$ python -q
>>> import numpy as np
>>> from numpy import linalg as LA
>>> np.set_printoptions(precision=2, suppress=True, linewidth=160, sign=" ")
>>> def rd(a):
...     return np.round(a, 2) + 0
... 
>>> rng = np.random.default_rng(2568)
>>> idx = rng.integers(0, 3, 3)
>>> data = (idx[:, None] == idx) * 3 + np.eye(3)
>>> data
array([[ 4.,  0.,  0.],
       [ 0.,  4.,  3.],
       [ 0.,  3.,  4.]])
>>> Y = data + rng.integers(-2, 3, (3, 2)) @ rng.integers(-2, 3, (2, 3))
>>> Y
array([[ 7., -1.,  4.],
       [-3.,  5., -1.],
       [-2.,  4.,  1.]])
>>> np.abs(Y - data).sum(axis=1)
array([ 8.,  8.,  6.])
>>> Y - data
array([[ 3., -1.,  4.],
       [-3.,  1., -4.],
       [-2.,  1., -3.]])
>>> rd(data.mean(axis=0))
array([ 1.33,  2.33,  2.33])
>>> np.diff(data, axis=0)
array([[-4.,  4.,  3.],
       [ 0., -1.,  1.]])
>>> LA.matrix_rank(data)
np.int64(3)
>>> np.abs(data).max()
np.float64(4.0)
>>> np.count_nonzero(data)
np.int64(5)
>>> rd(LA.svd(data, compute_uv=False))
array([ 7.,  4.,  1.])
>>> O = data.astype(float).copy()
>>> for j in range(3):
...     O[:, j] -= O[:, :j] @ (O[:, :j].T @ O[:, j])
...     O[:, j] /= LA.norm(O[:, j])
... 
>>> rd(O.T @ data)
array([[ 4. ,  0. ,  0. ],
       [ 0. ,  5. ,  4.8],
       [ 0. ,  0. ,  1.4]])
>>> rd(O.T @ O)
array([[ 1.,  0.,  0.],
       [ 0.,  1.,  0.],
       [ 0.,  0.,  1.]])
>>> x0 = np.ones(3)
>>> for _ in range(5):
...     x0 = data @ x0
...     x0 /= LA.norm(x0)
...     print(round(x0 @ data @ x0, 2))
... 
6.58
6.85
6.95
6.98
6.99
>>> rd(x0)
array([ 0.04,  0.71,  0.71])
>>> feats = np.loadtxt("test4.csv", delimiter=",")
>>> rd(feats)
array([[ 0.5 ,  0.25,  0.25,  0.  ],
       [ 0.33,  0.33,  0.  ,  0.33],
       [ 0.33,  0.33,  0.33,  0.  ],
       [ 0.  ,  0.  ,  0.  ,  1.  ]])
>>> x0 = np.array([0, -2, -2, -1])
>>> h1 = np.maximum(feats @ x0, 0)
>>> rd(np.tanh(feats @ x0))
array([-0.76, -0.76, -0.87, -0.76])
>>> h1
array([ 0.,  0.,  0.,  0.])
>>> feats @ np.ones(4)
array([ 1.,  1.,  1.,  1.])
>>> rd(np.sort(np.abs(LA.eigvals(feats)))[::-1])
array([ 1.  ,  0.89,  0.18,  0.18])
>>> pr = np.eye(4)[1]
>>> for _ in range(6):
...     pr = pr @ feats
...     print(pr.round(2))
... 
[ 0.33  0.33  0.    0.33]
[ 0.28  0.19  0.08  0.44]
[ 0.23  0.16  0.1   0.51]
[ 0.2   0.14  0.09  0.56]
[ 0.18  0.13  0.08  0.61]
[ 0.16  0.11  0.07  0.65]
>>> rd(feats.mean(axis=0))
array([ 0.29,  0.23,  0.15,  0.33])
>>> rd(np.diff(feats, axis=0))
array([[-0.17,  0.08, -0.25,  0.33],
       [ 0.  ,  0.  ,  0.33, -0.33],
       [-0.33, -0.33, -0.33,  1.  ]])
>>> feats.sum(axis=1)
array([ 1.,  1.,  1.,  1.])
>>> rd(feats - feats[0])
array([[ 0.  ,  0.  ,  0.  ,  0.  ],
       [-0.17,  0.08, -0.25,  0.33],
       [-0.17,  0.08,  0.08,  0.  ],
       [-0.5 , -0.25, -0.25,  1.  ]])
>>> LA.matrix_rank(feats)
np.int64(4)
>>> rd(LA.eigvals(feats))
array([ 0.89+0.j  ,  0.14+0.11j,  0.14-0.11j,  1.  +0.j  ])
>>> arr = np.loadtxt("layer15.csv", delimiter=",")
>>> rd(arr)
array([[ 0.44,  0.22,  0.33],
       [ 0.25,  0.38,  0.38],
       [ 0.  ,  0.5 ,  0.5 ]])
>>> rd(arr @ np.ones(3))
array([ 1.,  1.,  1.])
>>> rd(LA.matrix_power(arr, 100))
array([[ 0.18,  0.4 ,  0.42],
       [ 0.18,  0.4 ,  0.42],
       [ 0.18,  0.4 ,  0.42]])
>>> rd(np.sort(np.abs(LA.eigvals(arr)))[::-1])
array([ 1.  ,  0.27,  0.05])
>>> pr = np.eye(3)[0]
>>> for _ in range(6):
...     pr = pr @ arr
...     print(pr.round(2))
... 
[ 0.44  0.22  0.33]
[ 0.25  0.35  0.4 ]
[ 0.2   0.39  0.41]
[ 0.19  0.4   0.42]
[ 0.18  0.4   0.42]
[ 0.18  0.4   0.42]
